% ipython --no-banner

In [1]: import numpy as np

In [2]: np.set_printoptions(precision=2, suppress=True, linewidth=160, floatmode="fixed")

In [3]: J = np.loadtxt("w.csv", delimiter=",")

In [4]: J
Out[4]: 
array([[-1.00,  0.00,  0.00,  0.00,  3.00,  2.00,  2.00,  1.00,  0.00],
       [ 0.00, -2.00,  0.00,  0.00,  0.00,  0.00,  0.00,  0.00,  0.00],
       [ 0.00,  0.00, -2.00,  0.00,  0.00,  0.00,  0.00,  0.00,  0.00],
       [ 0.00,  0.00,  0.00, -2.00,  0.00,  0.00,  0.00,  0.00,  0.00],
       [ 3.00,  0.00,  0.00,  0.00,  7.00,  6.00,  6.00,  3.00,  0.00],
       [ 2.00,  0.00,  0.00,  0.00,  6.00,  2.00,  4.00,  2.00,  0.00],
       [ 2.00,  0.00,  0.00,  0.00,  6.00,  4.00,  2.00,  2.00,  0.00],
       [ 1.00,  0.00,  0.00,  0.00,  3.00,  2.00,  2.00, -1.00,  0.00],
       [ 0.00,  0.00,  0.00,  0.00,  0.00,  0.00,  0.00,  0.00, -2.00]])

In [5]: # symmetric, so the eigenvalues are real

In [6]: rng = np.random.default_rng(938)

In [7]: labels = rng.permutation(9)

In [8]: labels
Out[8]: array([8, 2, 7, 1, 3, 6, 0, 5, 4])

In [9]: B = J[labels][:, labels]

In [10]: np.diag(B)
Out[10]: array([-2.00, -2.00, -1.00, -2.00, -2.00,  2.00, -1.00,  2.00,  7.00])

In [11]: np.sort(np.abs(np.linalg.eigvals(B)))
Out[11]: array([ 2.00,  2.00,  2.00,  2.00,  2.00,  2.00,  2.00,  2.00, 17.00])

In [12]: np.trace(B)
Out[12]: np.float64(1.0)

In [13]: B = J[0, 0] * J[1:] - np.outer(J[1:, 0], J[0])

In [14]: B
Out[14]: 
array([[  0.00,   2.00,  -0.00,  -0.00,  -0.00,  -0.00,  -0.00,  -0.00,  -0.00],
       [  0.00,  -0.00,   2.00,  -0.00,  -0.00,  -0.00,  -0.00,  -0.00,  -0.00],
       [  0.00,  -0.00,  -0.00,   2.00,  -0.00,  -0.00,  -0.00,  -0.00,  -0.00],
       [  0.00,  -0.00,  -0.00,  -0.00, -16.00, -12.00, -12.00,  -6.00,  -0.00],
       [  0.00,  -0.00,  -0.00,  -0.00, -12.00,  -6.00,  -8.00,  -4.00,  -0.00],
       [  0.00,  -0.00,  -0.00,  -0.00, -12.00,  -8.00,  -6.00,  -4.00,  -0.00],
       [  0.00,  -0.00,  -0.00,  -0.00,  -6.00,  -4.00,  -4.00,   0.00,  -0.00],
       [  0.00,  -0.00,  -0.00,  -0.00,  -0.00,  -0.00,  -0.00,  -0.00,   2.00]])

In [15]: np.flatnonzero(~B.round(6).any(axis=1))
Out[15]: array([], dtype=int64)

In [16]: np.linalg.matrix_rank(B), np.linalg.matrix_rank(J)
Out[16]: (np.int64(8), np.int64(9))

In [17]: F = np.loadtxt("data.csv", delimiter=",")

In [18]: F
Out[18]: 
array([[ 1.00,  2.00,  0.00, -2.00, -1.00,  1.00, -2.00,  0.00,  1.00,  1.00, -2.00,  0.00, -2.00, -1.00],
       [ 2.00,  4.00,  0.00, -4.00, -2.00,  2.00, -4.00,  0.00,  2.00,  2.00, -4.00,  0.00, -4.00, -2.00],
       [ 0.00,  0.00,  0.00,  0.00,  0.00,  0.00,  0.00,  0.00,  0.00,  0.00,  0.00,  0.00,  0.00,  0.00],
       [-2.00, -4.00,  0.00,  4.00,  2.00, -2.00,  4.00,  0.00, -2.00, -2.00,  4.00,  0.00,  4.00,  2.00],
       [-1.00, -2.00,  0.00,  2.00,  1.00, -1.00,  2.00,  0.00, -1.00, -1.00,  2.00,  0.00,  2.00,  1.00],
       [ 1.00,  2.00,  0.00, -2.00, -1.00,  1.00, -2.00,  0.00,  1.00,  1.00, -2.00,  0.00, -2.00, -1.00],
       [-2.00, -4.00,  0.00,  4.00,  2.00, -2.00,  4.00,  0.00, -2.00, -2.00,  4.00,  0.00,  4.00,  2.00],
       [ 0.00,  0.00,  0.00,  0.00,  0.00,  0.00,  0.00,  0.00,  0.00,  0.00,  0.00,  0.00,  0.00,  0.00],
       [ 1.00,  2.00,  0.00, -2.00, -1.00,  1.00, -2.00,  0.00,  1.00,  1.00, -2.00,  0.00, -2.00, -1.00],
       [ 1.00,  2.00,  0.00, -2.00, -1.00,  1.00, -2.00,  0.00,  1.00,  1.00, -2.00,  0.00, -2.00, -1.00],
       [-2.00, -4.00,  0.00,  4.00,  2.00, -2.00,  4.00,  0.00, -2.00, -2.00,  4.00,  0.00,  4.00,  2.00],
       [ 0.00,  0.00,  0.00,  0.00,  0.00,  0.00,  0.00,  0.00,  0.00,  0.00,  0.00,  0.00,  0.00,  0.00],
       [-2.00, -4.00,  0.00,  4.00,  2.00, -2.00,  4.00,  0.00, -2.00, -2.00,  4.00,  0.00,  4.00,  2.00],
       [-1.00, -2.00,  0.00,  2.00,  1.00, -1.00,  2.00,  0.00, -1.00, -1.00,  2.00,  0.00,  2.00,  1.00]])

In [19]: # symmetric, so the eigenvalues are real

In [20]: np.argsort(-np.linalg.norm(F, axis=0).round(6), kind="stable")[:3]
Out[20]: array([1, 3, 6])

In [21]: np.linalg.cond(F) > 100
Out[21]: np.True_

In [22]: [round(float(x), 2) for x in np.linalg.svd(F, compute_uv=False)[:3]]
Out[22]: [26.0, 0.0, 0.0]

In [23]: m1 = np.load("sample19.npy")

In [24]: m1.round(2) + 0
Out[24]: 
array([[ 0.29, -0.29, -0.20, -0.25, -0.02,  0.02,  0.07,  0.11],
       [-0.29,  0.29,  0.20,  0.25,  0.02, -0.02, -0.07, -0.11],
       [-0.20,  0.20,  0.14,  0.17,  0.02, -0.02, -0.05, -0.08],
       [-0.25,  0.25,  0.17,  0.21,  0.02, -0.02, -0.06, -0.10],
       [-0.02,  0.02,  0.02,  0.02,  0.00,  0.00, -0.01, -0.01],
       [ 0.02, -0.02, -0.02, -0.02,  0.00,  0.00,  0.01,  0.01],
       [ 0.07, -0.07, -0.05, -0.06, -0.01,  0.01,  0.02,  0.03],
       [ 0.11, -0.11, -0.08, -0.10, -0.01,  0.01,  0.03,  0.04]])

In [25]: # projection: eigenvalues are 0 or 1

In [26]: Uu, s, Vt = np.linalg.svd(m1)

In [27]: s.round(2) + 0
Out[27]: array([1.00, 0.00, 0.00, 0.00, 0.00, 0.00, 0.00, 0.00])

In [28]: np.argmax(s[:-1] / (s[1:] + 1e-6)) + 1
Out[28]: np.int64(1)

In [29]: B = Uu[:, :1] @ np.diag(s[:1]) @ Vt[:1]

In [30]: np.linalg.matrix_rank(B)
Out[30]: np.int64(1)

In [31]: x0 = np.array([-1, 2, -1, -2, 2, -2, 0, 0])

In [32]: np.round((x0 - m1 @ x0) @ (m1 @ x0), 2)
Out[32]: np.float64(0.0)

In [33]: np.linalg.eigvalsh(2 * m1 - np.eye(8))
Out[33]: array([-1.00, -1.00, -1.00, -1.00, -1.00, -1.00, -1.00,  1.00])

In [34]: m1 @ x0
Out[34]: array([-0.27,  0.27,  0.19,  0.23,  0.02, -0.02, -0.06, -0.10])

In [35]: ang = np.radians(60)

In [36]: R = np.eye(8)

In [37]: R[1, 1] = R[6, 6] = np.cos(ang)

In [38]: R[1, 6], R[6, 1] = -np.sin(ang), np.sin(ang)

In [39]: R
Out[39]: 
array([[ 1.00,  0.00,  0.00,  0.00,  0.00,  0.00,  0.00,  0.00],
       [ 0.00,  0.50,  0.00,  0.00,  0.00,  0.00, -0.87,  0.00],
       [ 0.00,  0.00,  1.00,  0.00,  0.00,  0.00,  0.00,  0.00],
       [ 0.00,  0.00,  0.00,  1.00,  0.00,  0.00,  0.00,  0.00],
       [ 0.00,  0.00,  0.00,  0.00,  1.00,  0.00,  0.00,  0.00],
       [ 0.00,  0.00,  0.00,  0.00,  0.00,  1.00,  0.00,  0.00],
       [ 0.00,  0.87,  0.00,  0.00,  0.00,  0.00,  0.50,  0.00],
       [ 0.00,  0.00,  0.00,  0.00,  0.00,  0.00,  0.00,  1.00]])

In [40]: B = m1 @ R.T

In [41]: np.abs(B - m1).max(axis=0)
Out[41]: array([0.00, 0.09, 0.00, 0.00, 0.00, 0.00, 0.29, 0.00])

In [42]: round(np.linalg.det(R), 2), np.trace(R)
Out[42]: (np.float64(1.0), np.float64(7.0))

In [43]: np.round(np.linalg.svd(m1, compute_uv=False), 2) + 0, np.round(np.linalg.svd(B, compute_uv=False), 2) + 0
Out[43]: 
(array([1.00, 0.00, 0.00, 0.00, 0.00, 0.00, 0.00, 0.00]),
 array([1.00, 0.00, 0.00, 0.00, 0.00, 0.00, 0.00, 0.00]))

In [44]: Uu, s, Vt = np.linalg.svd(m1)

In [45]: evecs = Vt[:(s > 1e-8).sum()]

In [46]: x0 = m1[3] + 2 * m1[1] + rng.integers(2) * np.eye(8)[6]

In [47]: x0
Out[47]: array([-0.84,  0.84,  0.58,  0.71,  0.06, -0.06,  0.81, -0.32])

In [48]: np.linalg.matrix_rank(np.vstack([m1, x0]))
Out[48]: np.int64(2)

In [49]: np.round(np.diag(evecs.T @ evecs), 2) + 0
Out[49]: array([0.29, 0.29, 0.14, 0.21, 0.00, 0.00, 0.02, 0.04])

In [50]: np.allclose(evecs.T @ evecs @ x0, x0)
Out[50]: False

In [51]: np.round(np.linalg.norm(x0 - evecs.T @ evecs @ x0), 2)
Out[51]: np.float64(0.99)

In [52]: arr = np.load("test7.npy")

In [53]: arr
Out[53]: 
array([[ 9,  0,  0,  4,  0,  2,  0,  8,  1,  0,  5],
       [ 2,  0,  0,  0,  1,  1,  0,  4,  4,  0,  0],
       [11,  0,  0,  2,  0,  3,  1, 10,  4,  0,  7],
       [ 6,  1,  8,  0,  5,  3,  8,  6,  1,  3,  0],
       [15, 11,  7,  0,  5,  2,  0, 15,  1,  1,  0],
       [ 0,  0,  0,  1,  8,  0,  0,  0,  3,  0,  0],
       [ 0,  0,  0,  0,  3,  1,  0,  0,  5,  0,  0],
       [ 1,  0,  0,  0,  0,  3,  2,  3, 10,  0,  7],
       [ 6,  1,  4,  0,  0,  3,  0,  9, 12,  0,  2],
       [ 6,  5,  8,  0,  9,  2,  3,  7,  1,  4,  0],
       [ 2,  0,  0,  2,  0,  1,  0,  3,  2,  0,  2],
       [ 6,  8,  0,  5, 12,  0,  0,  7,  0,  7,  0],
       [ 0,  0,  0,  2,  5,  0,  0,  0,  0,  4,  0],
       [ 9,  0,  0, 11,  1,  0,  0,  5,  0,  9,  0],
       [ 0,  0,  0,  7,  1,  0,  2,  0,  0,  7,  0],
       [ 4,  4,  9,  0, 11,  2,  5,  5,  0,  6,  0],
       [ 8,  4,  1,  2,  5,  1,  0,  8,  0,  3,  0],
       [ 3,  0,  0,  0,  0,  2,  0,  5,  9,  0,  9],
       [ 9,  9,  7,  0, 12,  1,  0,  9,  0,  8,  0],
       [12,  0,  0,  7,  0,  2,  1,  9,  0,  0,  4],
       [ 3,  8,  4,  3, 20,  0,  0,  3,  0, 16,  0],
       [11,  0,  0,  2,  0,  3,  1, 10,  4,  0,  7],
       [15,  8,  4,  2,  2,  2,  0, 14,  0,  1,  0],
       [ 9,  8, 10,  0, 11,  2,  4,  9,  0,  7,  0],
       [ 3,  4,  0,  1,  9,  0,  0,  5,  0,  3,  0],
       [ 6,  0,  0, 11,  3,  0,  0,  4,  0,  7,  0],
       [ 0,  0,  1,  0, 13,  0,  0,  0,  0,  6,  0],
       [10,  0,  0,  9,  0,  1,  0,  7,  0,  1,  2],
       [ 0,  0,  0,  0,  0,  3,  8,  0,  4,  0,  7],
       [ 0,  0,  0,  0,  9,  0,  0,  1,  2,  2,  0],
       [ 1,  0,  0,  5,  0,  1,  4,  0,  0,  4,  0],
       [ 0,  0,  0,  8,  1,  0,  0,  0,  0,  3,  0],
       [ 0,  0,  2,  0,  4,  2,  4,  0,  4,  0,  0],
       [ 2,  0,  0,  5,  0,  0,  0,  3,  0,  0,  2],
       [ 0,  0,  0,  0,  7,  0,  0,  0,  5,  0,  0],
       [ 0,  0,  0,  0, 12,  0,  0,  0,  1,  4,  0],
       [ 0,  0,  2,  0,  3,  2,  0,  1, 10,  0,  0],
       [ 5,  3,  5,  0,  5,  2,  0,  7,  5,  0,  0],
       [ 7,  6,  2,  4, 12,  0,  0,  6,  0, 11,  0],
       [ 1,  0,  0,  8, 13,  0,  3,  0,  0, 18,  0],
       [ 0,  0,  0,  5,  3,  0,  0,  0,  0,  4,  0],
       [ 1,  0,  0,  7,  6,  0,  0,  1,  0,  6,  0],
       [ 6,  0,  0,  4,  0,  2,  7,  3,  0,  4,  0],
       [ 7,  3,  7,  0,  2,  3,  2,  9,  8,  0,  0],
       [ 2,  0,  0, 11,  4,  0,  0,  0,  0, 11,  0],
       [ 1,  0,  0,  4,  5,  0,  0,  1,  0,  5,  0],
       [ 7,  7, 11,  0, 13,  2,  6,  7,  0,  9,  0],
       [ 0,  0,  0,  8,  2,  0,  0,  0,  0,  7,  0]])

In [54]: # rows 2 and 21 are equal

In [55]: T = np.stack([arr, -2 * arr, arr[::-1]])

In [56]: np.linalg.norm(T, axis=(1, 2))
Out[56]: array([105.20, 210.40, 105.20])

In [57]: np.linalg.matrix_rank(T.reshape(3, -1))
Out[57]: np.int64(2)

In [58]: np.einsum("bij,cij->bc", T, T)
Out[58]: 
array([[ 11067, -22134,   3676],
       [-22134,  44268,  -7352],
       [  3676,  -7352,  11067]])

In [59]: Xc = arr - arr.mean(axis=0)

In [60]: Uu, s, Vt = np.linalg.svd(Xc, full_matrices=False)

In [61]: s
Out[61]: array([46.68, 45.09, 32.47, 18.88, 17.13, 14.18,  9.42,  7.62,  6.20,  3.60,  1.72])

In [62]: np.round(s ** 2 / (s ** 2).sum(), 2) + 0
Out[62]: array([0.34, 0.32, 0.17, 0.06, 0.05, 0.03, 0.01, 0.01, 0.01, 0.00, 0.00])

In [63]: np.abs(Vt[0]).argmax()
Out[63]: np.int64(4)

In [64]: Vt[0] * np.sign(Vt[0, np.abs(Vt[0]).argmax()])
Out[64]: array([ 0.21,  0.37,  0.30, -0.03,  0.63, -0.03,  0.03,  0.19, -0.23,  0.45, -0.17])

In [65]: (np.sign(Uu[:, 0]) == np.sign(Uu[0, 0])).astype(int)
Out[65]: array([1, 1, 1, 0, 0, 1, 1, 1, 1, 0, 1, 0, 1, 0, 1, 0, 0, 1, 0, 1, 0, 1, 0, 0, 0, 1, 0, 1, 1, 1, 1, 1, 1, 1, 1, 0, 1, 1, 0, 0, 1, 1, 1, 1, 0, 1, 0, 1])

In [66]: np.round(Xc.mean(axis=0), 2) + 0
Out[66]: array([0.00, 0.00, 0.00, 0.00, 0.00, 0.00, 0.00, 0.00, 0.00, 0.00, 0.00])

In [67]: np.round(np.abs(Vt[-1]), 2) + 0
Out[67]: array([0.08, 0.04, 0.07, 0.05, 0.04, 0.96, 0.19, 0.04, 0.12, 0.00, 0.08])

In [68]: x0 = np.array([2, 0, 3, 0, 1, 0, 0, 1, 0])

In [69]: y = J @ x0

In [70]: y
Out[70]: array([ 2.00,  0.00, -6.00,  0.00, 16.00, 12.00, 12.00,  4.00,  0.00])

In [71]: np.round(np.linalg.solve(J, y), 2) + 0
Out[71]: array([2.00, 0.00, 3.00, 0.00, 1.00, 0.00, 0.00, 1.00, 0.00])

In [72]: np.linalg.solve(J, J[:, 1])
Out[72]: array([ 0.00,  1.00, -0.00, -0.00,  0.00, -0.00, -0.00, -0.00, -0.00])

In [73]: np.round(np.linalg.solve(J, y + J[:, 2]), 2) + 0
Out[73]: array([2.00, 0.00, 4.00, 0.00, 1.00, 0.00, 0.00, 1.00, 0.00])
